$ python3 -q
>>> import numpy as np
>>> from numpy import linalg as LA
>>> np.set_printoptions(suppress=True, linewidth=100)
>>> def rd(a):
...     return np.round(a, 3) + 0
... 
>>> data = np.array([[-2, -1, 2], [1, 0, -2], [2, 2, -2]])
>>> data
array([[-2, -1,  2],
       [ 1,  0, -2],
       [ 2,  2, -2]])
>>> out = LA.inv(data)
>>> np.allclose(out, data.T)
False
>>> out
array([[-2. , -1. , -1. ],
       [ 1. ,  0. ,  1. ],
       [-1. , -1. , -0.5]])
>>> data @ out
array([[1., 0., 0.],
       [0., 1., 0.],
       [0., 0., 1.]])
>>> f = np.array([1, 1, 1])
>>> out = data + np.outer(f, np.eye(3)[0])
>>> rd(LA.det(out) / LA.det(data)), rd(1 + LA.solve(data, f)[0])
(np.float64(-3.0), np.float64(-3.0))
>>> LA.matrix_rank(LA.inv(out) - LA.inv(data), tol=1e-8)
np.int64(1)
>>> LA.matrix_rank(out - data)
np.int64(1)
>>> C2 = data.T @ data
>>> rd(LA.eigvalsh(C2)[::-1])
array([24.321,  1.575,  0.104])
>>> C2
array([[  9,   6, -10],
       [  6,   5,  -6],
       [-10,  -6,  12]])
>>> rd(LA.eigvals(C2).sum().real)
np.float64(26.0)
>>> rd(np.poly(C2))
array([  1., -26.,  41.,  -4.])
>>> np.kron(np.eye(2, dtype=int), C2)
array([[  9,   6, -10,   0,   0,   0],
       [  6,   5,  -6,   0,   0,   0],
       [-10,  -6,  12,   0,   0,   0],
       [  0,   0,   0,   9,   6, -10],
       [  0,   0,   0,   6,   5,  -6],
       [  0,   0,   0, -10,  -6,  12]])
>>> rng = np.random.default_rng(92)
>>> idx = rng.permutation(3)
>>> idx
array([0, 2, 1])
>>> out = data[idx][:, idx]
>>> out
array([[-2,  2, -1],
       [ 2, -2,  2],
       [ 1, -2,  0]])
>>> np.trace(out)
np.int64(-4)
>>> A = np.array([[-2.0, 0.0, 0.0, 0.0],
...     [0.0, -2.0, -3.0, -3.0],
...     [0.0, -3.0, -2.0, -3.0],
...     [0.0, -3.0, -3.0, -2.0]])
>>> idx = rng.permutation(4)
>>> out = A[:, idx] * rng.choice([-1, 1], 4)
>>> out
array([[-0., -0.,  2.,  0.],
       [ 3.,  2., -0., -3.],
       [ 2.,  3., -0., -3.],
       [ 3.,  3., -0., -2.]])
>>> left, _, Vt = LA.svd(A.T @ out)
>>> idx
array([2, 1, 0, 3])
>>> rd(LA.lstsq(A, out)[0])
array([[ 0.,  0., -1.,  0.],
       [ 0., -1.,  0.,  0.],
       [-1.,  0.,  0.,  0.],
       [ 0.,  0.,  0.,  1.]])
>>> J = np.load("test11.npy")
>>> J
array([[ 1.2  ,  2.11 , -1.2  ],
       [ 0.3  ,  0.458,  0.   ],
       [ 1.1  ,  2.419, -1.8  ],
       [ 0.2  ,  0.309, -2.   ],
       [ 1.3  ,  2.814,  0.7  ],
       [-0.4  , -1.073, -0.5  ],
       [-0.2  , -0.042, -0.5  ],
       [-1.9  , -3.969,  0.   ],
       [-0.2  ,  0.078, -0.8  ],
       [ 0.   , -0.968, -1.2  ],
       [-0.7  , -2.124,  0.   ],
       [-0.9  , -1.521,  0.5  ],
       [ 0.5  ,  1.382, -0.2  ],
       [-0.1  , -0.455,  1.3  ],
       [ 0.8  ,  1.347, -0.6  ],
       [ 0.3  ,  0.288, -0.1  ]])
>>> idx = J[:, 0] > np.median(J[:, 0])
>>> f = J[idx].mean(axis=0) - J[~idx].mean(axis=0)
>>> (((J - J.mean(axis=0)) @ f > 0) == idx).mean()
np.float64(1.0)
>>> np.argsort(-np.abs(f).round(6), kind="stable")
array([1, 0, 2])
>>> E = np.arange(9).reshape(3, 3) + -2
>>> E
array([[-2, -1,  0],
       [ 1,  2,  3],
       [ 4,  5,  6]])
>>> # null space of dimension 1
>>> f = np.array([2, 8, 2])
>>> np.array([np.convolve(row, f, "same") for row in E])
array([[-18, -12,  -2],
       [ 12,  24,  28],
       [ 42,  60,  58]])
>>> np.cross(E[2, :3], E[0, :3])
array([  6, -12,   6])
>>> np.correlate(E[2], E[0], "full")
array([  0,  -4, -13, -16, -12])
>>> vec = np.array([-1, -3, 1])
>>> (E @ vec).argmax()
np.int64(0)
>>> E @ (2 * vec)
array([ 10,  -8, -26])
>>> LA.norm(E @ vec) <= LA.norm(E, 2) * LA.norm(vec) + 1e-9
np.True_
>>> out = E[0, 0] * E[1:] - np.outer(E[1:, 0], E[0])
>>> out
array([[  0,  -3,  -6],
       [  0,  -6, -12]])
>>> np.flatnonzero(~out.round(6).any(axis=1))
array([], dtype=int64)
>>> E[:, 0] / E[0, 0]
array([ 1. , -0.5, -2. ])
>>> LA.matrix_rank(out), LA.matrix_rank(E)
(np.int64(1), np.int64(2))
>>> r = LA.matrix_rank(E)
>>> r
np.int64(2)
>>> N = LA.svd(E)[2][r:].T
>>> [int(LA.matrix_rank(np.delete(E, i, axis=0))) for i in range(3)]
[2, 2, 2]
>>> rd(N[:, 0] / N[np.abs(N[:, 0]).round(6).argmax(), 0])
array([-0.5,  1. , -0.5])
>>> [int(LA.matrix_rank(E[:i])) for i in range(1, len(E) + 1)]
[1, 2, 2]
>>> W = np.array([[0, 2], [2, -2], [-2, -1]])
>>> coef = np.array([2, -1])
>>> hid = np.maximum(E @ W + coef, 0)
>>> hid
array([[0, 0],
       [0, 0],
       [0, 0]])
>>> (hid > 0).mean(axis=0)
array([0., 0.])
>>> LA.matrix_rank(hid)
np.int64(0)
>>> (hid > 0).astype(int)
array([[0, 0],
       [0, 0],
       [0, 0]])
>>> basis = np.array([[-2, -3], [-2, -2]])
>>> (hid @ basis).round(6).argmax(axis=1)
array([0, 0, 0])
>>> W0 = np.load("layer9.npy")
>>> W0
array([[0, 1, 1],
       [1, 0, 0],
       [1, 0, 0]])
>>> LA.matrix_rank(W0, rtol=0.1)
np.int64(2)
>>> vals, vecs = LA.eigh(W0)
>>> rd(vecs @ np.diag(vals) @ vecs.T)
array([[0., 1., 1.],
       [1., 0., 0.],
       [1., 0., 0.]])
>>> np.unique(vals.round(6) + 0, return_counts=True)[1]
array([1, 1, 1])
>>> rd(vecs.T @ vecs)
array([[1., 0., 0.],
       [0., 1., 0.],
       [0., 0., 1.]])
>>> rd(LA.eigvalsh(W0 + -2 * np.eye(3)))
array([-3.414, -2.   , -0.586])
>>> rd(vecs.T @ W0 @ vecs)
array([[-1.414,  0.   ,  0.   ],
       [ 0.   ,  0.   ,  0.   ],
       [ 0.   ,  0.   ,  1.414]])
>>> np.abs(vecs[:, -1]).round(6).argmax()
np.int64(0)
>>> X = np.load("block0.npy")
>>> X
array([[ 0.893, -0.792, -2.526],
       [ 1.14 , -1.159, -3.438],
       [-1.122,  1.096,  3.275],
       [-2.339,  2.43 ,  7.226],
       [-0.109,  0.122,  0.26 ],
       [-0.653,  0.71 ,  1.931],
       [ 2.301, -2.47 , -7.34 ],
       [-0.295,  0.389,  1.056],
       [-0.449,  0.521,  1.517],
       [ 0.322, -0.358, -1.107],
       [-0.22 ,  0.081,  0.514],
       [-0.477,  0.417,  1.263],
       [ 1.181, -1.299, -3.664],
       [-2.897,  2.803,  8.428],
       [-0.675,  0.581,  1.803],
       [ 1.09 , -1.024, -3.186],
       [ 0.764, -0.843, -2.513],
       [-0.227,  0.132,  0.498],
       [ 0.212, -0.323, -1.019],
       [ 1.918, -1.871, -6.033],
       [-1.086,  1.155,  3.474]])
>>> # column 2 dominates
>>> Xc = X - X.mean(axis=0)
>>> left, sig, Vt = LA.svd(Xc, full_matrices=False)
>>> (np.sign(left[:, 0]) == np.sign(left[0, 0])).astype(int)
array([1, 1, 0, 0, 0, 0, 1, 0, 0, 1, 0, 0, 1, 0, 0, 1, 1, 0, 1, 1, 0])
>>> rd(sig ** 2 / (sig ** 2).sum())
array([1., 0., 0.])
>>> rd(Vt[0] * np.sign(Vt[0, np.abs(Vt[0]).argmax()]))
array([-0.297,  0.301,  0.906])
>>> LA.matrix_rank(Xc)
np.int64(3)
>>> rd(np.abs(Vt[-1]))
array([0.402, 0.821, 0.404])
>>> rd(sig)
array([19.087,  0.277,  0.185])
>>> idx = X[:, 1] > np.median(X[:, 1])
>>> f = X[idx].mean(axis=0) - X[~idx].mean(axis=0)
>>> rd(f)
array([-1.885,  1.927,  5.779])
>>> C2 = np.cov(X, rowvar=False)
>>> rd(X.std(axis=0))
array([1.238, 1.254, 3.775])
>>> rd(np.corrcoef(X.T))
array([[ 1.   , -0.998, -0.999],
       [-0.998,  1.   ,  0.999],
       [-0.999,  0.999,  1.   ]])
>>> np.argwhere(np.triu(np.abs(np.corrcoef(X.T)) > 0.8, 1))
array([[0, 1],
       [0, 2],
       [1, 2]])
>>> rd(LA.eigvalsh(C2)[::-1])
array([18.216,  0.004,  0.002])
>>> np.median(X, axis=0)
array([-0.22 ,  0.122,  0.498])
>>> C2.shape
(3, 3)
>>> out = np.array([[9], [9], [0]])
>>> M = np.block([[np.zeros((3, 3)), out], [out.T, np.zeros((1, 1))]])
>>> M
array([[0., 0., 0., 9.],
       [0., 0., 0., 9.],
       [0., 0., 0., 0.],
       [9., 9., 0., 0.]])
>>> # equal to its transpose
>>> Xc = J - J.mean(axis=0)
>>> left, sig, Vt = LA.svd(Xc, full_matrices=False)
>>> rd(sig ** 2 / (sig ** 2).sum())
array([0.841, 0.153, 0.006])
